$ python3 -q
>>> import numpy as np
>>> np.set_printoptions(precision=2, suppress=True, linewidth=140)
>>> X = np.array([[0, 4, 0, 4],
...     [18, 0, 0, 0],
...     [18, 0, 0, 0],
...     [2, 0, 0, 0],
...     [10, 0, 0, 0],
...     [18, 0, 0, 0],
...     [0, 4, 0, 4],
...     [2, 0, 0, 0],
...     [0, 12, 0, 8],
...     [0, 0, 0, 2],
...     [0, 0, 0, 2],
...     [0, 0, 0, 2],
...     [18, 0, 0, 0],
...     [14, 0, 0, 0]])
>>> # column 0 dominates
>>> left, s, VT = np.linalg.svd(X)
>>> print(s)
[40.   16.57  3.09  0.  ]
>>> np.argmax(s[:-1] / (s[1:] + 1e-6)) + 1
np.int64(3)
>>> other = left[:, :3] @ np.diag(s[:3]) @ VT[:3]
>>> round(np.abs(X - other).max(), 2)
np.float64(0.0)
>>> other.round(2) + 0
array([[ 0.,  4.,  0.,  4.],
       [18.,  0.,  0.,  0.],
       [18.,  0.,  0.,  0.],
       [ 2.,  0.,  0.,  0.],
       [10.,  0.,  0.,  0.],
       [18.,  0.,  0.,  0.],
       [ 0.,  4.,  0.,  4.],
       [ 2.,  0.,  0.,  0.],
       [ 0., 12.,  0.,  8.],
       [ 0.,  0.,  0.,  2.],
       [ 0.,  0.,  0.,  2.],
       [ 0.,  0.,  0.,  2.],
       [18.,  0.,  0.,  0.],
       [14.,  0.,  0.,  0.]])
>>> round(np.linalg.norm(X - other, 2), 2), s[3]
(np.float64(0.0), np.float64(0.0))
>>> r = np.linalg.matrix_rank(X)
>>> print(r)
3
>>> N = np.linalg.svd(X)[2][r:].T
>>> N[:, 0] / N[np.abs(N[:, 0]).round(6).argmax(), 0]
array([-0., -0.,  1., -0.])
>>> print(N.shape)
(4, 1)
>>> N @ N.T
array([[0., 0., 0., 0.],
       [0., 0., 0., 0.],
       [0., 0., 1., 0.],
       [0., 0., 0., 0.]])
>>> print([int(np.linalg.matrix_rank(X[:, :j + 1])) for j in range(4)])
[1, 2, 2, 3]
>>> [int(np.linalg.matrix_rank(np.delete(X, i, axis=0))) for i in range(14)]
[3, 3, 3, 3, 3, 3, 3, 3, 3, 3, 3, 3, 3, 3]
>>> print(np.allclose(X[:-1].T @ np.linalg.lstsq(X[:-1].T, X[-1])[0], X[-1]))
True
>>> np.round(X @ np.linalg.pinv(X) @ X, 2) + 0
array([[ 0.,  4.,  0.,  4.],
       [18.,  0.,  0.,  0.],
       [18.,  0.,  0.,  0.],
       [ 2.,  0.,  0.,  0.],
       [10.,  0.,  0.,  0.],
       [18.,  0.,  0.,  0.],
       [ 0.,  4.,  0.,  4.],
       [ 2.,  0.,  0.,  0.],
       [ 0., 12.,  0.,  8.],
       [ 0.,  0.,  0.,  2.],
       [ 0.,  0.,  0.,  2.],
       [ 0.,  0.,  0.,  2.],
       [18.,  0.,  0.,  0.],
       [14.,  0.,  0.,  0.]])
>>> print(np.unique(X.round(6), axis=0).shape)
(7, 4)
>>> data = np.loadtxt("a.csv", delimiter=",")
>>> print(data)
[[  1.  -4.  16. -64.]
 [  1.  -3.   9. -27.]
 [  1.  -2.   4.  -8.]
 [  1.  -1.   1.  -1.]
 [  1.   0.   0.   0.]
 [  1.   1.   1.   1.]
 [  1.   2.   4.   8.]]
>>> # column 3 dominates
>>> left, s, VT = np.linalg.svd(data)
>>> np.argmax(s[:-1] / (s[1:] + 1e-6)) + 1
np.int64(1)
>>> other = left[:, :1] @ np.diag(s[:1]) @ VT[:1]
>>> round(float(np.linalg.norm(data - other, 2)), 2), np.round(s[1], 2)
(6.9, np.float64(6.9))
>>> round(float(np.linalg.norm(data - other) / np.linalg.norm(data)), 2)
0.1
>>> np.linalg.matrix_rank(other)
np.int64(1)
>>> round(np.abs(data - other).max(), 2)
np.float64(5.71)
>>> x = np.array([0, 1, 0, 3])
>>> rhs = data @ x
>>> np.round(np.linalg.solve(data.T @ data, data.T @ rhs), 2) + 0
array([0., 1., 0., 3.])
>>> rng = np.random.default_rng(8334)
>>> rhs = rhs + 0.05 * rng.normal(size=7)
>>> rhs
array([-195.91,  -84.01,  -26.02,   -3.98,    0.02,    3.94,   25.99])
>>> coef, *_ = np.linalg.lstsq(data, rhs)
>>> print([round(float(np.linalg.norm(np.linalg.solve(data.T @ data + lam * np.eye(4), data.T @ rhs))), 2) for lam in (0, 1, 10, 100)])
[3.16, 3.14, 3.05, 2.93]
>>> print(coef.round())
[-0.  1. -0.  3.]
>>> other = np.c_[data[:, :3] @ np.array([[2, -1, 1], [2, -2, 1], [0, 1, -2]]), np.array([-3, -3, 0, 0, -3, 0, 1])]
>>> other
array([[ -6.,  23., -35.,  -3.],
       [ -4.,  14., -20.,  -3.],
       [ -2.,   7.,  -9.,   0.],
       [  0.,   2.,  -2.,   0.],
       [  2.,  -1.,   1.,  -3.],
       [  4.,  -2.,   0.,   0.],
       [  6.,  -1.,  -5.,   1.]])
>>> np.linalg.matrix_rank(other)
np.int64(4)
>>> np.linalg.matrix_rank(np.c_[data, other])
np.int64(5)
>>> np.linalg.norm(np.linalg.qr(data)[0].T @ other, axis=0) ** 2 / ((other ** 2).sum(axis=0) + 1e-12)
array([1.  , 1.  , 1.  , 0.71])
>>> mat = np.load("dump.npy")
>>> mat
array([[3, 3, 3, 0, 3, 3, 0],
       [2, 1, 3, 2, 3, 3, 0],
       [1, 2, 2, 2, 2, 1, 1],
       [3, 3, 3, 0, 3, 3, 0],
       [0, 1, 2, 0, 1, 3, 0]])
>>> r = np.linalg.matrix_rank(mat)
>>> r
np.int64(4)
>>> N = np.linalg.svd(mat)[2][r:].T
>>> N.shape
(7, 3)
>>> np.linalg.matrix_rank(mat.T @ mat), np.linalg.matrix_rank(mat @ mat.T)
(np.int64(4), np.int64(4))
>>> np.allclose(mat @ N, 0)
True
>>> [int(np.linalg.matrix_rank(np.delete(mat, i, axis=0))) for i in range(5)]
[4, 3, 3, 4, 3]
